$ python3 -q
>>> import numpy as np
>>> np.set_printoptions(precision=2, suppress=True, linewidth=140, sign=" ")
>>> X = np.load("a.npy")
>>> X
array([[23. ,  0.3, -1.3, -0.2,  0.9],
       [15. , -0.8, -0.6,  1. , -0.5],
       [-4. ,  0.6, -1.6,  0.2,  1.1],
       [-1. , -0.7,  1.6,  0.4, -0.1]])
>>> Y = X / np.sqrt((X ** 2).mean(axis=1, keepdims=True))
>>> np.linalg.matrix_rank(X - X.mean(axis=1, keepdims=True))
np.int64(4)
>>> np.linalg.norm(Y, axis=1)
array([ 2.24,  2.24,  2.24,  2.24])
>>> X[0] @ X[3]
np.float64(-25.46)
>>> np.round(np.linalg.norm(X, "nuc"), 2)
np.float64(32.77)
>>> np.linalg.norm(X, axis=1)
array([ 23.06,  15.07,   4.49,   2.05])
>>> x = np.array([-2, -2, -2, -1, 1])
>>> np.sign((X @ x).round(6))
array([-1., -1.,  1., -1.])
>>> X * x
array([[-46. ,  -0.6,   2.6,   0.2,   0.9],
       [-30. ,   1.6,   1.2,  -1. ,  -0.5],
       [  8. ,  -1.2,   3.2,  -0.2,   1.1],
       [  2. ,   1.4,  -3.2,  -0.4,  -0.1]])
>>> X @ np.eye(5)[2]
array([-1.3, -0.6, -1.6,  1.6])
>>> (X @ x).argmax()
np.int64(2)
>>> np.linalg.norm(X @ x) <= np.linalg.norm(X, 2) * np.linalg.norm(x) + 1e-9
np.True_
>>> np.linalg.matrix_rank(X)
np.int64(4)
>>> np.abs(X).max()
np.float64(23.0)
>>> X.sum(axis=0)
array([33. , -0.6, -1.9,  1.4,  1.4])
>>> data = np.load("layer4.npy")
>>> data
array([[ 0,  1,  0],
       [ 0,  2,  0],
       [-2,  0,  1],
       [-6,  3,  3]])
>>> ang = np.radians(30)
>>> Rm = np.eye(3)
>>> Rm[2, 2] = Rm[0, 0] = np.cos(ang)
>>> Rm[2, 0], Rm[0, 2] = -np.sin(ang), np.sin(ang)
>>> Rm
array([[ 0.87,  0.  ,  0.5 ],
       [ 0.  ,  1.  ,  0.  ],
       [-0.5 ,  0.  ,  0.87]])
>>> Y = data @ Rm.T
>>> np.allclose(np.linalg.norm(data, axis=1), np.linalg.norm(Y, axis=1))
True
>>> Y
array([[ 0.  ,  1.  ,  0.  ],
       [ 0.  ,  2.  ,  0.  ],
       [-1.23,  0.  ,  1.87],
       [-3.7 ,  3.  ,  5.6 ]])
>>> np.round(np.linalg.svd(data, compute_uv=False), 2) + 0, np.round(np.linalg.svd(Y, compute_uv=False), 2) + 0
(array([ 7.68,  2.24,  0.  ]), array([ 7.68,  2.24,  0.  ]))
>>> u = np.array([0, 9, 4, -1])
>>> E = np.array([np.roll(u, i) for i in range(4)])
>>> E
array([[ 0,  9,  4, -1],
       [-1,  0,  9,  4],
       [ 4, -1,  0,  9],
       [ 9,  4, -1,  0]])
>>> u = np.array([4, 3, 4, 0])
>>> Y = E + np.outer(u, np.eye(4)[2])
>>> np.linalg.matrix_rank(Y - E)
np.int64(1)
>>> np.linalg.matrix_rank(np.linalg.inv(Y) - np.linalg.inv(E), tol=1e-8)
np.int64(1)
>>> Y
array([[ 0.,  9.,  8., -1.],
       [-1.,  0., 12.,  4.],
       [ 4., -1.,  4.,  9.],
       [ 9.,  4., -1.,  0.]])
>>> round(np.linalg.det(Y) / np.linalg.det(E), 2), np.round(1 + np.linalg.solve(E, u)[2], 2)
(np.float64(1.05), np.float64(1.05))
>>> M = np.array([[-1, 1, 0], [-1, 3, 0], [0, 0, 0]])
>>> left, sig, Vh = np.linalg.svd(M)
>>> sig
array([ 3.41,  0.59,  0.  ])
>>> Y = left[:, :2] @ np.diag(sig[:2]) @ Vh[:2]
>>> np.linalg.matrix_rank(M, rtol=0.05)
np.int64(2)
>>> Y
array([[-1.,  1.,  0.],
       [-1.,  3.,  0.],
       [ 0.,  0.,  0.]])
>>> round(float(np.linalg.norm(M - Y, 2)), 2), sig[2]
(0.0, np.float64(0.0))
>>> np.round(np.linalg.norm(M - Y) / np.linalg.norm(M), 2)
np.float64(0.0)
>>> C = 5 * np.array([[-0.7, -1.0, 0.2, 0.1, 0.3], [0.6, -1.2, 0.0, -0.1, -1.2]])
>>> rng = np.random.default_rng(92336)
>>> idx = rng.integers(0, 2, 15)
>>> J = C[idx] + rng.normal(size=(15, 5))
>>> J
array([[-4.44, -4.65,  0.97,  0.77, -0.47],
       [-5.37, -3.57,  1.2 , -0.68,  1.17],
       [ 2.85, -7.72,  0.44, -0.59, -6.89],
       [-3.54, -4.28,  0.95,  1.03,  2.32],
       [ 3.7 , -6.8 , -0.94, -0.42, -8.52],
       [ 3.31, -4.49,  0.38,  1.47, -3.23],
       [-3.15, -4.45,  1.02,  0.26,  3.28],
       [-4.06, -4.85,  0.7 ,  0.69,  1.15],
       [-4.26, -7.53,  1.71,  0.4 , -0.5 ],
       [ 2.12, -5.37, -0.71,  0.94, -5.46],
       [-2.27, -5.42,  0.76,  0.69,  0.2 ],
       [ 4.11, -6.5 , -0.03,  0.07, -6.14],
       [ 2.62, -5.52, -0.27, -0.81, -5.38],
       [-3.62, -4.33, -0.27,  1.48,  1.57],
       [-3.28, -4.02,  0.87,  0.82, -0.14]])
>>> T = np.stack([J, -2 * J, J[::-1]])
>>> np.linalg.norm(T, axis=(1, 2))
array([ 30.17,  60.34,  30.17])
>>> T.shape
(3, 15, 5)
>>> (T @ J.T).shape
(3, 15, 15)
>>> np.einsum("bij,cij->bc", T, T)
array([[  910.19, -1820.37,   601.32],
       [-1820.37,  3640.74, -1202.65],
       [  601.32, -1202.65,   910.19]])
>>> np.linalg.matrix_rank(T)
array([ 5,  5,  5])
>>> np.linalg.matrix_rank(T.reshape(3, -1))
np.int64(2)
>>> Y = X / np.linalg.norm(X, axis=1, keepdims=True)
>>> cov = Y @ Y.T
>>> (np.abs(cov) > 0.9).astype(int)
array([[ 1,  1,  0,  0],
       [ 1,  1,  0,  0],
       [ 0,  0,  1,  0],
       [ 0,  0,  0,  1]])
>>> (cov - 2 * np.eye(4)).round(6).argmax(axis=1)
array([ 1,  0,  3,  2])
>>> q, evecs = np.linalg.qr(J[:, :2])[0], np.linalg.qr(J[:, 2:])[0]
>>> sig = np.linalg.svd(q.T @ evecs, compute_uv=False)
>>> sig
array([ 0.96,  0.86])
>>> (sig > 0.9).sum()
np.int64(1)
>>> D = np.linalg.norm(J[:, None] - J[None], axis=-1)
>>> D.shape
(15, 15)
>>> D[:5, :5]
array([[  0.  ,   2.62,  10.29,   2.96,  11.86],
       [  2.62,   0.  ,  12.26,   2.86,  13.83],
       [ 10.29,  12.26,   0.  ,  11.85,   2.48],
       [  2.96,   2.86,  11.85,   0.  ,  13.48],
       [ 11.86,  13.83,   2.48,  13.48,   0.  ]])
>>> np.flatnonzero(D[4] < D.mean() / 2)
array([  2,   4,  11])
>>> D[4]
array([ 11.86,  13.83,   2.48,  13.48,   0.  ,   6.23,  14.  ,  12.7 ,  11.66,   3.98,  10.85,   2.64,   3.64,  12.87,  11.46])
